$ python3 -q
>>> import numpy as np
>>> import numpy.linalg as la
>>> np.set_printoptions(suppress=True, linewidth=200)
>>> X = np.load("test8.npy")
>>> X
array([[ 0.,  0., -2.],
       [ 0.,  0.,  0.],
       [-2.,  0.,  0.]])
>>> np.allclose(X, X.T)
True
>>> X @ X
array([[4., 0., 0.],
       [0., 0., 0.],
       [0., 0., 4.]])
>>> np.round(np.abs(la.eigvals(X)).max(), 1)
np.float64(2.0)
>>> J = np.array([[5, 4, 4], [8, 7, 7], [5, 4, 4], [8, 7, 7]])
>>> np.round(J @ la.pinv(J) @ J, 1)
array([[5., 4., 4.],
       [8., 7., 7.],
       [5., 4., 4.],
       [8., 7., 7.]])
>>> np.abs(np.diag(la.qr(J)[1])) > 1e-9
array([ True,  True, False])
>>> np.allclose(J[:-1].T @ la.lstsq(J[:-1].T, J[-1])[0], J[-1])
True
>>> round(float(np.trace(la.pinv(J) @ J)), 1)
2.0
>>> T = np.stack([J, -2 * J, J[::-1]])
>>> T.sum(axis=0)
array([[ 3,  3,  3],
       [-3, -3, -3],
       [ 3,  3,  3],
       [-3, -3, -3]])
>>> (T @ J.T).shape
(3, 4, 4)
>>> np.round(la.norm(T, axis=(1, 2)), 1)
array([20.9, 41.9, 20.9])
>>> M2 = J / np.sqrt((J ** 2).mean(axis=1, keepdims=True))
>>> la.matrix_rank(M2) == la.matrix_rank(J)
np.True_
>>> np.round(la.norm(M2, axis=1), 1)
array([1.7, 1.7, 1.7, 1.7])
>>> la.matrix_rank(J - J.mean(axis=1, keepdims=True))
np.int64(1)
>>> rank = la.matrix_rank(J)
>>> rank
np.int64(2)
>>> N = la.svd(J)[2][rank:].T
>>> la.matrix_rank(J.T @ J), la.matrix_rank(J @ J.T)
(np.int64(2), np.int64(2))
>>> N.shape
(3, 1)
>>> [int(la.matrix_rank(J[:i])) for i in range(1, len(J) + 1)]
[1, 2, 2, 2]
>>> np.round(N[:, 0] / N[np.abs(N[:, 0]).round(6).argmax(), 0], 1)
array([-0.,  1., -1.])
>>> K = np.array([[1.0, 5.0, 0.0], [5.0, 0.0, 5.0], [0.0, 5.0, 0.0]])
>>> Uu, sig, Vt = la.svd(K)
>>> sig.round(1)
array([7.3, 6.8, 0.5])
>>> np.argmax(sig[:-1] / (sig[1:] + 1e-6)) + 1
np.int64(2)
>>> M2 = Uu[:, :2] @ np.diag(sig[:2]) @ Vt[:2]
>>> np.round(np.abs(K - M2).max(), 1)
np.float64(0.2)
>>> la.matrix_rank(K, rtol=0.05)
np.int64(3)
>>> M2.round(1) + 0
array([[ 0.8,  5. ,  0.2],
       [ 5. ,  0. ,  5. ],
       [ 0.2,  5. , -0.2]])
>>> E = np.load("layer14.npy")
>>> E
array([[ 4.6, -5.1, -0.9, -2.1],
       [-5.1,  1.8, -3.2, -3.3],
       [-0.9, -3.2,  5.6, -1.7],
       [-2.1, -3.3, -1.7,  5.1]])
>>> evals, vecs = la.eig(E)
>>> np.round(np.sort(la.eigvals(E.T)), 1)
array([-5. ,  6. ,  7. ,  9.1])
>>> np.round(np.sort(la.eigvals(la.inv(E))), 1)
array([-0.2,  0.1,  0.1,  0.2])
>>> np.round(E @ vecs[:, 0] - evals[0] * vecs[:, 0], 1) + 0
array([0., 0., 0., 0.])
>>> evals.round(1)
array([-5. ,  9.1,  6. ,  7. ])
>>> round(float(np.prod(evals)), 1)
-1904.1
>>> rng = np.random.default_rng(363)
>>> M = np.triu(rng.random((3, 3)) < 0.8, 1).astype(int)
>>> M = M + M.T
>>> M
array([[0, 0, 1],
       [0, 0, 1],
       [1, 1, 0]])
>>> try:
...     la.inv(M)
... except la.LinAlgError as e:
...     print(repr(e))
... 
LinAlgError('Singular matrix')
>>> np.allclose(M[:-1].T @ la.lstsq(M[:-1].T, M[-1])[0], M[-1])
False
>>> labels = rng.permutation(3)
>>> labels
array([0, 1, 2])
>>> M2 = M[labels][:, labels]
>>> np.allclose(M2, M)
True
>>> round(float(la.det(M2)), 1), round(float(la.det(M[labels])), 1)
(0.0, 0.0)
>>> np.diag(M2)
array([0, 0, 0])
>>> np.argwhere(np.triu(M))
array([[0, 2],
       [1, 2]])
>>> M.sum(axis=0)
array([1, 1, 2])
>>> M @ M
array([[1, 1, 0],
       [1, 1, 0],
       [0, 0, 2]])
>>> np.trace(M @ M @ M) // 6
np.int64(0)
>>> low = np.diag(M.sum(axis=1)) - M
>>> la.matrix_rank(low)
np.int64(2)
>>> (la.eigvalsh(low) < 1e-8).sum()
np.int64(1)
>>> low @ np.ones(3)
array([0., 0., 0.])
>>> round(la.det(low[1:, 1:]))
1
